$ python3 -q
>>> import numpy as np
>>> from numpy import linalg as LA
>>> np.set_printoptions(suppress=True, linewidth=200)
>>> arr = np.load("test5.npy")
>>> print(arr)
[[-4 -5 -4 -5]
 [-4  0 -4  0]
 [-4 -5 -4 -5]
 [-4  0 -4  0]]
>>> hat = np.triu(np.array([[1, 2, 1, 2], [0, 2, 2, 1], [0, 0, 0, 2], [1, 1, 2, 1]]), 1) + np.eye(4)
>>> M2 = hat @ arr @ LA.inv(hat)
>>> print(hat @ arr - arr @ hat)
[[-20.   3.  -6.  16.]
 [-12.  -2.  -8.   6.]
 [ -8.   8.   6.  21.]
 [  0.   8.   4.  16.]]
>>> print(M2)
[[-24.  38. -76. 152.]
 [-16.  22. -44.  88.]
 [-12.  19. -38.  76.]
 [ -4.   8. -16.  32.]]
>>> print(np.round(np.poly(M2), 3) + 0)
[  1.   8. -80.   0.   0.]
>>> print(LA.matrix_rank(M2))
2
>>> print(round(float(LA.det(M2)), 3))
0.0
>>> w1 = np.array([[1, 0, 2, 3], [0, 4, 2, 1], [1, 4, 3, 2], [4, 0, 2, 4]])
>>> beta = np.array([2, 1, -1, 0])
>>> act = np.maximum(arr @ w1 + beta, 0)
>>> print(act)
[[0 0 0 0]
 [0 0 0 0]
 [0 0 0 0]
 [0 0 0 0]]
>>> print((act > 0).astype(int))
[[0 0 0 0]
 [0 0 0 0]
 [0 0 0 0]
 [0 0 0 0]]
>>> print((act > 0).mean(axis=0))
[0. 0. 0. 0.]
>>> C = np.array([[4, 2, 3], [5, 3, 3], [2, 4, 5], [2, 5, 1]])
>>> print(act @ C)
[[0 0 0]
 [0 0 0]
 [0 0 0]
 [0 0 0]]
>>> gram = arr.T @ arr
>>> print(np.round(LA.svd(arr, compute_uv=False) ** 2, 3) + 0)
[195.216  32.784   0.      0.   ]
>>> print(LA.matrix_rank(gram))
2
>>> W0 = np.load("dump.npy")
>>> print(W0)
[[ 7.989  0.019  1.98   5.007]
 [ 8.034 -0.002  1.965  4.993]
 [ 8.009 -0.012  2.031  4.959]
 [ 8.008  0.02   2.02   5.02 ]
 [ 8.003  0.003  1.998  5.004]
 [ 7.957  0.003  1.995  4.969]
 [-0.01   8.009  7.008  9.015]
 [ 0.007  7.992  7.061  8.976]
 [ 0.015  8.033  7.032  9.013]
 [ 0.013  8.002  6.991  9.035]
 [-0.01   7.979  6.956  8.998]
 [ 0.034  8.003  6.984  8.985]
 [-0.012  1.013  8.987  8.993]
 [-0.005  1.007  8.991  9.006]
 [ 0.01   1.015  9.005  8.994]
 [-0.01   0.99   9.028  9.005]
 [ 0.021  1.003  9.004  8.979]
 [ 0.017  0.994  8.952  8.996]]
>>> gram = np.cov(W0, rowvar=False)
>>> print(np.argwhere(np.triu(np.abs(np.corrcoef(W0.T)) > 0.8, 1)))
[[0 2]
 [0 3]
 [2 3]]
>>> print(np.argsort(-W0.std(axis=0).round(6), kind="stable"))
[0 1 2 3]
>>> print(np.round(np.corrcoef(W0.T), 3))
[[ 1.    -0.596 -0.961 -1.   ]
 [-0.596  1.     0.351  0.597]
 [-0.961  0.351  1.     0.961]
 [-1.     0.597  0.961  1.   ]]
>>> print(np.round(np.median(W0, axis=0), 3))
[0.016 1.005 6.999 8.989]
>>> print(np.round(W0.std(axis=0), 3))
[3.769 3.558 2.944 1.889]
>>> print(gram.shape)
(4, 4)
>>> print(np.round(np.corrcoef(W0[:, 0], W0[:, 3])[0, 1], 3))
-1.0
>>> print(np.round(np.polyfit(W0[:, 0], W0[:, 3], 1), 3))
[-0.501  9.002]
>>> Xc = W0 - W0.mean(axis=0)
>>> left, s, VT = LA.svd(Xc, full_matrices=False)
>>> print((np.sign(left[:, 0]) == np.sign(left[0, 0])).astype(int))
[1 1 1 1 1 1 0 0 0 0 0 0 0 0 0 0 0 0]
>>> print(round(float((s ** 2).sum() ** 2 / (s ** 4).sum()), 3))
1.495
>>> print(LA.matrix_rank(Xc))
4
>>> print(s.round(3))
[23.589 12.138  0.102  0.074]
>>> print(np.round(Xc.mean(axis=0), 3) + 0)
[0. 0. 0. 0.]
>>> print(np.abs(left[:, 0]).argmax())
1
>>> M2 = np.c_[W0[:, :2] @ np.array([[-2, 5], [2, 4]]), np.array([3, -3, 5, -2, 0, -3, 2, -4, 0, 4, 0, 1, 5, 0, 0, -2, -1, 1])]
>>> print(M2.round(3))
[[-15.94   40.021   3.   ]
 [-16.072  40.162  -3.   ]
 [-16.042  39.997   5.   ]
 [-15.976  40.12   -2.   ]
 [-16.     40.027   0.   ]
 [-15.908  39.797  -3.   ]
 [ 16.038  31.986   2.   ]
 [ 15.97   32.003  -4.   ]
 [ 16.036  32.207   0.   ]
 [ 15.978  32.073   4.   ]
 [ 15.978  31.866   0.   ]
 [ 15.938  32.182   1.   ]
 [  2.05    3.992   5.   ]
 [  2.024   4.003   0.   ]
 [  2.01    4.11    0.   ]
 [  2.      3.91   -2.   ]
 [  1.964   4.117  -1.   ]
 [  1.954   4.061   1.   ]]
>>> print(np.round(LA.lstsq(W0, M2[:, 0])[0], 3) + 0)
[-2.  2.  0.  0.]
>>> print(LA.matrix_rank(M2))
3
>>> print(LA.matrix_rank(np.c_[W0, M2]))
5
